$ python3 -q
>>> import numpy as np
>>> np.set_printoptions(precision=2, suppress=True, linewidth=160, floatmode="fixed")
>>> rnd = lambda a: np.round(a, 2) + 0
>>> m1 = np.array([[9.01, 13.88, -4.1, -32.08, -10.11],
...     [19.07, 5.13, 0.0, -10.01, 5.9],
...     [3.11, 2.03, -1.02, -5.12, 0.1],
...     [14.14, -7.1, -16.89, -2.96, 30.02],
...     [-4.9, -4.94, -0.99, 9.2, 4.04]])
>>> np.argsort(-np.linalg.norm(m1, axis=0).round(6), kind="stable")[:3]
array([3, 4, 0])
>>> [round(float(x), 2) for x in np.linalg.svd(m1, compute_uv=False)[:3]]
[42.95, 39.9, 12.16]
>>> round(np.log10(np.linalg.cond(m1)))
3
>>> out = np.linalg.inv(m1)
>>> rnd(np.linalg.inv(out))
array([[  9.01,  13.88,  -4.10, -32.08, -10.11],
       [ 19.07,   5.13,   0.00, -10.01,   5.90],
       [  3.11,   2.03,  -1.02,  -5.12,   0.10],
       [ 14.14,  -7.10, -16.89,  -2.96,  30.02],
       [ -4.90,  -4.94,  -0.99,   9.20,   4.04]])
>>> print(rnd(np.linalg.det(m1) * np.linalg.det(out)))
1.0
>>> print(np.allclose(out, m1.T))
False
>>> rnd(np.linalg.slogdet(m1)[0])
np.float64(1.0)
>>> rnd(m1 @ out)
array([[1.00, 0.00, 0.00, 0.00, 0.00],
       [0.00, 1.00, 0.00, 0.00, 0.00],
       [0.00, 0.00, 1.00, 0.00, 0.00],
       [0.00, 0.00, 0.00, 1.00, 0.00],
       [0.00, 0.00, 0.00, 0.00, 1.00]])
>>> (np.abs(out) > 1e-9).astype(int)
array([[1, 1, 1, 1, 1],
       [1, 1, 1, 1, 1],
       [1, 1, 1, 1, 1],
       [1, 1, 1, 1, 1],
       [1, 1, 1, 1, 1]])
>>> J = np.load("w.npy")
>>> J
array([[ 4, -5, -3],
       [ 4,  4, -4],
       [ 2,  0,  5],
       [-5, -5,  0],
       [-3, -3, -3],
       [-3, -3, -3]])
>>> # row 5 repeats row 4
>>> x0 = np.array([2, 1, 0])
>>> target = J @ x0
>>> target
array([  3,  12,   4, -15,  -9,  -9])
>>> rng = np.random.default_rng(8315)
>>> target = target + 0.02 * rng.normal(size=6)
>>> rnd(target)
array([  2.97,  12.03,   4.00, -15.00,  -9.00,  -9.05])
>>> coef, *_ = np.linalg.lstsq(J, target)
>>> rnd(np.linalg.norm(target - J @ coef))
np.float64(0.04)
>>> coef.round()
array([2.00, 1.00, 0.00])
>>> x0 = np.array([-1, -3, 1, 1, -3])
>>> h1 = np.maximum(m1 @ x0, 0)
>>> rnd(h1)
array([ 0.00,  0.00,  0.00,  0.00, 15.81])
>>> m1 * (h1 > 1e-9)[:, None]
array([[ 0.00,  0.00, -0.00, -0.00, -0.00],
       [ 0.00,  0.00,  0.00, -0.00,  0.00],
       [ 0.00,  0.00, -0.00, -0.00,  0.00],
       [ 0.00, -0.00, -0.00, -0.00,  0.00],
       [-4.90, -4.94, -0.99,  9.20,  4.04]])
>>> rnd(m1.T @ h1)
array([-77.47, -78.10, -15.65, 145.45,  63.87])
>>> K = np.array([[-2.7, 1.49, 1.25, 0.06, -2.7, 0.41, -2.67],
...     [0.78, 0.4, 0.06, 0.47, -0.16, 0.23, 0.39],
...     [-0.22, 0.17, 1.21, 0.3, 0.74, 1.01, 1.93],
...     [-0.51, 1.52, 1.4, 0.87, -1.41, 1.07, 0.0],
...     [1.01, 0.77, 0.87, 0.92, 0.13, 0.99, 1.72]])
>>> # looks like rank 3
>>> left, s, Vh = np.linalg.svd(K)
>>> evecs = Vh[:(s > 1e-8).sum()]
>>> x0 = K[3] + 3 * K[1] + rng.integers(2) * np.eye(7)[6]
>>> rnd(x0)
array([ 1.83,  2.72,  1.58,  2.28, -1.89,  1.76,  1.17])
>>> np.linalg.matrix_rank(np.vstack([K, x0]))
np.int64(3)
>>> print(rnd(np.diag(evecs.T @ evecs)))
[0.78 0.33 0.39 0.21 0.45 0.22 0.63]
>>> rnd(evecs.T @ evecs)
array([[ 0.78,  0.10, -0.29,  0.24,  0.00, -0.07,  0.14],
       [ 0.10,  0.33,  0.17,  0.23, -0.32,  0.17, -0.04],
       [-0.29,  0.17,  0.39,  0.08, -0.07,  0.27,  0.21],
       [ 0.24,  0.23,  0.08,  0.21, -0.16,  0.12,  0.08],
       [ 0.00, -0.32, -0.07, -0.16,  0.45, -0.05,  0.33],
       [-0.07,  0.17,  0.27,  0.12, -0.05,  0.22,  0.22],
       [ 0.14, -0.04,  0.21,  0.08,  0.33,  0.22,  0.63]])
>>> x0 = np.array([-2, 1, 4])
>>> np.einsum("ij,j->i", J, x0)
array([-25, -20,  16,   5,  -9,  -9])
>>> J @ (2 * x0)
array([-50, -40,  32,  10, -18, -18])
>>> np.linalg.norm(J @ x0) <= np.linalg.norm(J, 2) * np.linalg.norm(x0) + 1e-9
np.True_
>>> th = np.radians(60)
>>> Rm = np.eye(7)
>>> Rm[6, 6] = Rm[3, 3] = np.cos(th)
>>> Rm[6, 3], Rm[3, 6] = -np.sin(th), np.sin(th)
>>> rnd(Rm)
array([[ 1.00,  0.00,  0.00,  0.00,  0.00,  0.00,  0.00],
       [ 0.00,  1.00,  0.00,  0.00,  0.00,  0.00,  0.00],
       [ 0.00,  0.00,  1.00,  0.00,  0.00,  0.00,  0.00],
       [ 0.00,  0.00,  0.00,  0.50,  0.00,  0.00,  0.87],
       [ 0.00,  0.00,  0.00,  0.00,  1.00,  0.00,  0.00],
       [ 0.00,  0.00,  0.00,  0.00,  0.00,  1.00,  0.00],
       [ 0.00,  0.00,  0.00, -0.87,  0.00,  0.00,  0.50]])
>>> out = K @ Rm.T
>>> print(np.allclose(K @ K.T, out @ out.T))
True
>>> np.allclose(np.linalg.norm(K, axis=1), np.linalg.norm(out, axis=1))
True
>>> rnd(out)
array([[-2.70,  1.49,  1.25, -2.28, -2.70,  0.41, -1.39],
       [ 0.78,  0.40,  0.06,  0.57, -0.16,  0.23, -0.21],
       [-0.22,  0.17,  1.21,  1.82,  0.74,  1.01,  0.71],
       [-0.51,  1.52,  1.40,  0.44, -1.41,  1.07, -0.75],
       [ 1.01,  0.77,  0.87,  1.95,  0.13,  0.99,  0.06]])
>>> rnd(np.linalg.svd(K, compute_uv=False)), rnd(np.linalg.svd(out, compute_uv=False))
(array([5.59, 3.97, 1.55, 0.00, 0.00]), array([5.59, 3.97, 1.55, 0.00, 0.00]))
>>> rnd(np.linalg.det(Rm)), np.trace(Rm)
(np.float64(1.0), np.float64(6.0))
>>> np.linalg.matrix_rank(K, rtol=0.1)
np.int64(3)
>>> np.argsort(-np.linalg.norm(K, axis=0).round(6), kind="stable")[:3]
array([6, 4, 0])
>>> [round(float(x), 2) for x in np.linalg.svd(K, compute_uv=False)[:3]]
[5.59, 3.97, 1.55]
>>> rnd(np.linalg.norm(K, 2) / np.linalg.norm(K))
np.float64(0.8)
>>> M = np.load("test8.npy")
>>> M
array([[-1,  3,  0,  0,  0,  0],
       [-1,  3,  0,  0,  0,  0],
       [ 2,  0,  0,  0,  0,  0],
       [ 0,  0, -1,  3,  0,  0],
       [ 0,  0, -1,  3,  0,  0],
       [ 0,  0,  2,  0,  0,  0],
       [ 0,  0,  0,  0, -1,  3],
       [ 0,  0,  0,  0, -1,  3],
       [ 0,  0,  0,  0,  2,  0]])
>>> out = np.c_[M[:, :3] @ np.array([[1, 3, -1], [0, -1, -1], [1, 1, 1]]), np.array([-2, 3, 3, -2, 2, 1, 0, 3, 0])]
>>> print(out)
[[-1 -6 -2 -2]
 [-1 -6 -2  3]
 [ 2  6 -2  3]
 [-1 -1 -1 -2]
 [-1 -1 -1  2]
 [ 2  2  2  1]
 [ 0  0  0  0]
 [ 0  0  0  3]
 [ 0  0  0  0]]
>>> rnd(np.linalg.norm(out - M @ np.linalg.lstsq(M, out)[0], axis=0))
array([0.00, 0.00, 0.00, 5.00])
>>> np.linalg.matrix_rank(out)
np.int64(4)
>>> np.linalg.matrix_rank(np.c_[M, out])
np.int64(7)
>>> rnd(np.linalg.lstsq(M, out[:, 0])[0])
array([1.00, 0.00, 1.00, 0.00, 0.00, 0.00])
>>> out = M + rng.integers(-2, 3, (9, 3)) @ rng.integers(-2, 3, (3, 6))
>>> out
array([[-6,  1, -4,  4,  6, -4],
       [ 3,  1,  5, -2, -6,  5],
       [-1, -6, -2,  4, -2,  4],
       [-6,  0, -8,  7,  6, -4],
       [ 2, -4,  5,  3,  0,  0],
       [ 2,  2,  5, -2,  2, -3],
       [ 4, -2,  6, -2, -5,  6],
       [-2,  4, -6,  0, -1,  3],
       [ 1,  4, -3, -2, -2,  3]])
>>> np.abs(out - M).sum(axis=1)
array([25, 24, 21, 27, 12, 14, 21, 12, 17])
>>> rnd(np.linalg.svd(out - M, compute_uv=False))
array([22.06, 11.92, 10.88,  0.00,  0.00,  0.00])
>>> np.linalg.matrix_rank(out - M, tol=1e-8)
np.int64(3)
>>> W = np.array([[-4, 5, 2, 0, -1],
...     [3, 4, 2, 3, 5],
...     [1, -3, 1, -3, 2],
...     [0, -3, 0, 0, -3],
...     [0, -5, -3, 1, 5],
...     [2, 5, -4, -4, -1]])
>>> coef = np.array([4, 6, 9, 0, 5])
>>> H = np.maximum(M @ W + coef, 0)
>>> (H > 0).astype(int)
array([[1, 1, 1, 1, 1],
       [1, 1, 1, 1, 1],
       [0, 1, 1, 0, 1],
       [1, 0, 1, 1, 0],
       [1, 0, 1, 1, 0],
       [1, 0, 1, 0, 1],
       [1, 1, 0, 0, 0],
       [1, 1, 0, 0, 0],
       [1, 0, 1, 1, 1]])
>>> W2 = np.array([[3, 2, 1], [2, 0, 4], [0, 4, 3], [2, 1, 1], [1, 0, 2]])
>>> H @ W2
array([[116,  95, 159],
       [116,  95, 159],
       [ 35,  52, 109],
       [ 15,  41,  30],
       [ 15,  41,  30],
       [ 27,  56,  57],
       [ 82,  20, 114],
       [ 82,  20, 114],
       [ 31,  22,  45]])
>>> W @ W2
array([[ -3,   0,  20],
       [ 28,  17,  38],
       [ -7,   3,  -7],
       [ -9,   0, -18],
       [ -3, -11, -18],
       [  7, -16,   4]])
